% ipython --no-banner

In [1]: import numpy as np

In [2]: from numpy import linalg as LA

In [3]: np.set_printoptions(suppress=True, linewidth=140)

In [4]: J = np.array([[5, 0, 3, 2, 1, 0],
   ...:     [0, 5, 0, 3, 2, 1],
   ...:     [1, 0, 5, 0, 3, 2],
   ...:     [2, 1, 0, 5, 0, 3],
   ...:     [3, 2, 1, 0, 5, 0],
   ...:     [0, 3, 2, 1, 0, 5]])

In [5]: f = np.array([1, 3, 2, 2, 3, 3])

In [6]: B = J + np.outer(f, np.eye(6)[2])

In [7]: np.round(LA.det(B) / LA.det(J), 3), round(1 + LA.solve(J, f)[2], 3)
Out[7]: (np.float64(0.974), np.float64(0.974))

In [8]: LA.matrix_rank(LA.inv(B) - LA.inv(J), tol=1e-8)
Out[8]: np.int64(1)

In [9]: B = np.array([[-2, 3], [-2, -3]])

In [10]: C = np.array([[2, 0], [1, 0]])

In [11]: E = np.block([[B, np.zeros((2, 2))], [np.zeros((2, 2)), C]])

In [12]: E
Out[12]: 
array([[-2.,  3.,  0.,  0.],
       [-2., -3.,  0.,  0.],
       [ 0.,  0.,  2.,  0.],
       [ 0.,  0.,  1.,  0.]])

In [13]: # splits into 2 blocks

In [14]: B = J / np.sqrt((J ** 2).mean(axis=1, keepdims=True))

In [15]: LA.matrix_rank(J - J.mean(axis=1, keepdims=True))
Out[15]: np.int64(5)

In [16]: B[5].round(3)
Out[16]: array([0.   , 1.177, 0.784, 0.392, 0.   , 1.961])

In [17]: LA.matrix_rank(B) == LA.matrix_rank(J)
Out[17]: np.True_

In [18]: np.round(J - J.mean(axis=1, keepdims=True), 3)
Out[18]: 
array([[ 3.167, -1.833,  1.167,  0.167, -0.833, -1.833],
       [-1.833,  3.167, -1.833,  1.167,  0.167, -0.833],
       [-0.833, -1.833,  3.167, -1.833,  1.167,  0.167],
       [ 0.167, -0.833, -1.833,  3.167, -1.833,  1.167],
       [ 1.167,  0.167, -0.833, -1.833,  3.167, -1.833],
       [-1.833,  1.167,  0.167, -0.833, -1.833,  3.167]])

In [19]: E @ E
Out[19]: 
array([[ -2., -15.,   0.,   0.],
       [ 10.,   3.,   0.,   0.],
       [  0.,   0.,   4.,   0.],
       [  0.,   0.,   2.,   0.]])

In [20]: (E != 0).astype(int)
Out[20]: 
array([[1, 1, 0, 0],
       [1, 1, 0, 0],
       [0, 0, 1, 0],
       [0, 0, 1, 0]])

In [21]: data = np.load("a.npy")

In [22]: data
Out[22]: 
array([[2, 1],
       [2, 0]])

In [23]: (data - data.T) / 2
Out[23]: 
array([[ 0. , -0.5],
       [ 0.5,  0. ]])

In [24]: np.allclose(data @ data.T, data.T @ data)
Out[24]: False

In [25]: round(float(LA.det(data)), 3)
Out[25]: -2.0

In [26]: feats = np.loadtxt("arr.csv", delimiter=",")

In [27]: feats
Out[27]: 
array([[  1.129, -14.536,  -1.649],
       [  2.818,   8.954,  -6.324],
       [ -8.937,  -0.908,  18.891],
       [  1.652, -19.371,  -8.028],
       [ -0.864, -14.161, -15.772],
       [ -2.278, -10.004, -29.718],
       [ -3.584,   1.389,  -3.284],
       [ -2.964,  -3.406, -10.889],
       [  1.578,   7.936,  13.625],
       [ -0.742,  -5.792,   9.837],
       [ -9.29 ,  -2.383,  34.544],
       [  1.682,  -4.339, -15.657],
       [ -1.522,  -1.573, -33.277],
       [ -1.14 ,  -6.997,   4.696],
       [ -7.82 ,  -3.03 ,  15.049],
       [  5.184,  12.653, -22.516],
       [ -6.308,  13.815, -11.54 ],
       [  1.415, -10.544,  34.834],
       [ 11.783, -18.075,   1.99 ],
       [  1.03 ,  -8.786,  12.299],
       [  7.185,   1.557,   0.587],
       [ -1.481,  -2.392,  22.07 ],
       [-10.112,  -9.207, -49.644],
       [ -2.056,  -9.961,  27.257]])

In [28]: rng = np.random.default_rng(4702)

In [29]: lab = rng.permutation(3)

In [30]: B = feats[:, lab] * rng.choice([-1, 1], 3)

In [31]: B
Out[31]: 
array([[ 14.536,   1.129,  -1.649],
       [ -8.954,   2.818,  -6.324],
       [  0.908,  -8.937,  18.891],
       [ 19.371,   1.652,  -8.028],
       [ 14.161,  -0.864, -15.772],
       [ 10.004,  -2.278, -29.718],
       [ -1.389,  -3.584,  -3.284],
       [  3.406,  -2.964, -10.889],
       [ -7.936,   1.578,  13.625],
       [  5.792,  -0.742,   9.837],
       [  2.383,  -9.29 ,  34.544],
       [  4.339,   1.682, -15.657],
       [  1.573,  -1.522, -33.277],
       [  6.997,  -1.14 ,   4.696],
       [  3.03 ,  -7.82 ,  15.049],
       [-12.653,   5.184, -22.516],
       [-13.815,  -6.308, -11.54 ],
       [ 10.544,   1.415,  34.834],
       [ 18.075,  11.783,   1.99 ],
       [  8.786,   1.03 ,  12.299],
       [ -1.557,   7.185,   0.587],
       [  2.392,  -1.481,  22.07 ],
       [  9.207, -10.112, -49.644],
       [  9.961,  -2.056,  27.257]])

In [32]: U, _, Vt = LA.svd(feats.T @ B)

In [33]: np.round(LA.lstsq(feats, B)[0], 3) + 0
Out[33]: 
array([[ 0.,  1.,  0.],
       [-1.,  0.,  0.],
       [ 0.,  0.,  1.]])
